>>> import numpy as np
>>> np.set_printoptions(suppress=True, linewidth=140)
>>> m1 = np.load("data.npy")
>>> m1.round(1)
array([[ 0.3,  0.2, -0.3, -0.2],
       [ 0.2,  0.5,  0.1, -0.8],
       [-0.3,  0.1,  0.9, -0.4],
       [-0.2, -0.8, -0.4,  1.4]])
>>> U, sigma, vt = np.linalg.svd(m1)
>>> np.argmax(sigma[:-1] / (sigma[1:] + 1e-6)) + 1
np.int64(2)
>>> sigma.round(1) + 0
array([2., 1., 0., 0.])
>>> B = U[:, :2] @ np.diag(sigma[:2]) @ vt[:2]
>>> np.linalg.matrix_rank(B)
np.int64(2)
>>> round(np.abs(m1 - B).max(), 1)
np.float64(0.0)
>>> B.round(1)
array([[ 0.3,  0.2, -0.3, -0.2],
       [ 0.2,  0.5,  0.1, -0.8],
       [-0.3,  0.1,  0.9, -0.4],
       [-0.2, -0.8, -0.4,  1.4]])
>>> np.round(np.linalg.norm(m1 - B, 2), 1), np.round(sigma[2], 1)
(np.float64(0.0), np.float64(0.0))
>>> feats = np.loadtxt("x.csv", delimiter=",")
>>> feats
array([[0., 1., 1., 0., 0.],
       [1., 0., 1., 0., 0.],
       [1., 1., 0., 0., 0.],
       [0., 0., 0., 0., 1.],
       [0., 0., 0., 1., 0.]])
>>> np.flatnonzero(np.linalg.matrix_power((feats != 0) + (feats.T != 0) + np.eye(5), 5)[3])
array([3, 4])
>>> round(np.linalg.det(feats), 1)
np.float64(-2.0)
>>> np.round(np.linalg.norm(feats), 1)
np.float64(2.8)
>>> np.linalg.matrix_rank(feats)
np.int64(5)
>>> np.abs(feats).max()
np.float64(1.0)
>>> np.diff(feats, axis=0)
array([[ 1., -1.,  0.,  0.,  0.],
       [ 0.,  1., -1.,  0.,  0.],
       [-1., -1.,  0.,  0.,  1.],
       [ 0.,  0.,  0.,  1., -1.]])
>>> arr = np.load("sample5.npy")
>>> arr
array([[2, 0, 0, 0, 0],
       [0, 1, 0, 0, 0],
       [0, 0, 1, 0, 0],
       [0, 0, 0, 2, 0],
       [0, 0, 0, 0, 0]])
>>> # rows and columns are dependent
>>> np.round(np.sort(np.linalg.eigvals(arr)), 1)
array([0., 1., 1., 2., 2.])
>>> np.linalg.matrix_rank(arr - arr[0, 0] * np.eye(5))
np.int64(3)
>>> try:
...     np.linalg.inv(arr)
... except np.linalg.LinAlgError as e:
...     print(e)
... 
Singular matrix
>>> feats @ feats
array([[2., 1., 1., 0., 0.],
       [1., 2., 1., 0., 0.],
       [1., 1., 2., 0., 0.],
       [0., 0., 0., 1., 0.],
       [0., 0., 0., 0., 1.]])
>>> np.argwhere(np.triu(feats))
array([[0, 1],
       [0, 2],
       [1, 2],
       [3, 4]])
>>> np.trace(feats @ feats @ feats) // 6
np.float64(1.0)
>>> Lm = np.diag(feats.sum(axis=1)) - feats
>>> np.round(np.linalg.eigvalsh(Lm), 1) + 0
array([0., 0., 2., 3., 3.])
>>> np.linalg.matrix_rank(Lm)
np.int64(3)
>>> round(np.linalg.det(Lm[1:, 1:]))
0
>>> Lm @ np.ones(5)
array([0., 0., 0., 0., 0.])
>>> U, sigma, vt = np.linalg.svd(arr)
>>> vecs = vt[:(sigma > 1e-8).sum()]
>>> rng = np.random.default_rng(2932)
>>> vec = arr[0] + -1 * arr[1] + rng.integers(2) * np.eye(5)[2]
>>> vec
array([ 2., -1.,  1.,  0.,  0.])
>>> np.linalg.matrix_rank(np.vstack([arr, vec]))
np.int64(4)
>>> np.diag(vecs.T @ vecs)
array([1., 1., 1., 1., 0.])
>>> vecs.T @ vecs
array([[1., 0., 0., 0., 0.],
       [0., 1., 0., 0., 0.],
       [0., 0., 1., 0., 0.],
       [0., 0., 0., 1., 0.],
       [0., 0., 0., 0., 0.]])
>>> np.allclose(vecs.T @ vecs @ vec, vec)
True
>>> U, sigma, vt = np.linalg.svd(arr)
>>> np.argmax(sigma[:-1] / (sigma[1:] + 1e-6)) + 1
np.int64(4)
>>> B = U[:, :4] @ np.diag(sigma[:4]) @ vt[:4]
>>> np.abs(arr - B).max()
np.float64(0.0)
>>> B
array([[2., 0., 0., 0., 0.],
       [0., 1., 0., 0., 0.],
       [0., 0., 1., 0., 0.],
       [0., 0., 0., 2., 0.],
       [0., 0., 0., 0., 0.]])
>>> np.linalg.matrix_rank(B)
np.int64(4)
>>> np.linalg.matrix_rank(arr, rtol=0.05)
np.int64(4)
>>> K = np.array([[-15.1, -9.9, 0.0, -9.8, -5.2],
...     [-13.1, -8.1, 0.1, -10.0, -1.9],
...     [18.9, 32.1, 16.0, 6.0, 30.1],
...     [-2.1, 2.0, 3.9, 0.0, -0.1]])
>>> round(np.linalg.norm(K, 2) / np.linalg.norm(K), 1)
np.float64(0.9)
>>> np.linalg.matrix_rank(K, rtol=0.1)
np.int64(2)
>>> np.linalg.cond(K) > 100
np.True_
>>> [round(float(x), 1) for x in np.linalg.svd(K, compute_uv=False)[:3]]
[55.3, 18.2, 4.0]
>>> r0, g = K[2], K[3]
>>> np.round(r0 @ r0, 1)
np.float64(2585.6)
>>> p = (r0 @ g) / (r0 @ r0) * r0
>>> np.linalg.matrix_rank(np.outer(r0, g))
np.int64(1)
>>> np.round(g - p, 1)
array([-2.7,  1. ,  3.4, -0.2, -1.1])
>>> round(float(np.linalg.norm(r0 + g) ** 2 + np.linalg.norm(r0 - g) ** 2), 1)
5218.5
>>> W0 = np.load("dump.npy")
>>> W0
array([[1, 0, 0],
       [0, 1, 0],
       [3, 2, 1]])
>>> # triangular
>>> round(float(np.linalg.det(W0[::-1])), 1)
-1.0
>>> np.einsum("ij,ji->", W0, W0)
np.int64(3)
>>> vec = np.array([-7, -5, 3])
>>> h = np.maximum(W0 @ vec, 0)
>>> W0 * (h > 1e-9)[:, None]
array([[0, 0, 0],
       [0, 0, 0],
       [0, 0, 0]])
>>> np.flatnonzero(h > 1e-9)
array([], dtype=int64)
>>> vec = np.array([2, 4, 6])
>>> rhs = W0 @ vec
>>> b, lr = np.zeros(3), 1 / np.linalg.norm(W0, 2) ** 2
>>> for i in range(40):
...     b -= lr * W0.T @ (W0 @ b - rhs)
...     if i % 10 == 0: print(i, round(np.linalg.norm(W0 @ b - rhs), 1))
... 
0 2.4
10 1.6
20 1.3
30 1.1
>>> round(float(np.linalg.cond(W0)), 1)
14.9
>>> b.round(1)
array([2.9, 4.4, 2.1])
>>> B = np.linalg.invert(W0)
Traceback (most recent call last):
  File "<python-input-76>", line 1, in <module>
    B = np.linalg.invert(W0)
        ^^^^^^^^^^^^^^^^
AttributeError: module 'numpy.linalg' has no attribute 'invert'
>>> B = np.linalg.inv(W0)
>>> np.allclose(B, W0.T)
False
>>> W0 @ B
array([[1., 0., 0.],
       [0., 1., 0.],
       [0., 0., 1.]])
>>> np.round(np.linalg.inv(B), 1)
array([[ 1., -0., -0.],
       [ 0.,  1.,  0.],
       [ 3.,  2.,  1.]])
>>> np.round(np.linalg.det(W0) * np.linalg.det(B), 1)
np.float64(1.0)
>>> round(float(np.linalg.cond(W0)), 1)
14.9
>>> M = np.load("arr.npy")
>>> M
array([[-3, -3, -3, -3,  0],
       [-3, -3, -3, -3, -3],
       [-3, -3, -3, -3, -3],
       [-3, -3, -3, -3, -3],
       [ 0, -3, -3, -3, -3]])
>>> U, sigma, vt = np.linalg.svd(M)
>>> vecs = vt[:(sigma > 1e-8).sum()]
>>> vec = M[3] + 5 * M[0] + rng.integers(2) * np.eye(5)[2]
>>> vec
array([-18., -18., -18., -18.,  -3.])
>>> np.round(np.diag(vecs.T @ vecs), 1)
array([1. , 0.3, 0.3, 0.3, 1. ])
>>> np.round(np.linalg.norm(vec - vecs.T @ vecs @ vec), 1)
np.float64(0.0)
>>> np.linalg.matrix_rank(M, rtol=0.1)
np.int64(3)
>>> round(np.linalg.norm(M, 2) / np.linalg.norm(M), 1)
np.float64(1.0)
>>> np.linalg.cond(M) > 100
np.True_
>>> ev, vecs = np.linalg.eigh(M)
>>> vec = np.array([-2, 2, 0, 0, -3])
>>> np.abs(M).sum(axis=1).max(), round(np.abs(ev).max(), 1)
(np.int64(15), np.float64(13.9))
>>> np.round(vecs * np.abs(ev) @ vecs.T, 1)
array([[4.3, 2.3, 2.3, 2.3, 1.3],
       [2.3, 3.4, 3.4, 3.4, 2.3],
       [2.3, 3.4, 3.4, 3.4, 2.3],
       [2.3, 3.4, 3.4, 3.4, 2.3],
       [1.3, 2.3, 2.3, 2.3, 4.3]])
>>> (np.sign(vecs[:, -1].round(6)) == np.sign(vecs[0, -1].round(6))).astype(int)
array([1, 0, 0, 0, 1])
>>> B = np.array([[4, 4, 0], [5, 7, 6]])
>>> C = np.kron(B, M)
>>> C.shape
(10, 15)
>>> C
array([[-12, -12, -12, -12,   0, -12, -12, -12, -12,   0,   0,   0,   0,   0,   0],
       [-12, -12, -12, -12, -12, -12, -12, -12, -12, -12,   0,   0,   0,   0,   0],
       [-12, -12, -12, -12, -12, -12, -12, -12, -12, -12,   0,   0,   0,   0,   0],
       [-12, -12, -12, -12, -12, -12, -12, -12, -12, -12,   0,   0,   0,   0,   0],
       [  0, -12, -12, -12, -12,   0, -12, -12, -12, -12,   0,   0,   0,   0,   0],
       [-15, -15, -15, -15,   0, -21, -21, -21, -21,   0, -18, -18, -18, -18,   0],
       [-15, -15, -15, -15, -15, -21, -21, -21, -21, -21, -18, -18, -18, -18, -18],
       [-15, -15, -15, -15, -15, -21, -21, -21, -21, -21, -18, -18, -18, -18, -18],
       [-15, -15, -15, -15, -15, -21, -21, -21, -21, -21, -18, -18, -18, -18, -18],
       [  0, -15, -15, -15, -15,   0, -21, -21, -21, -21,   0, -18, -18, -18, -18]])
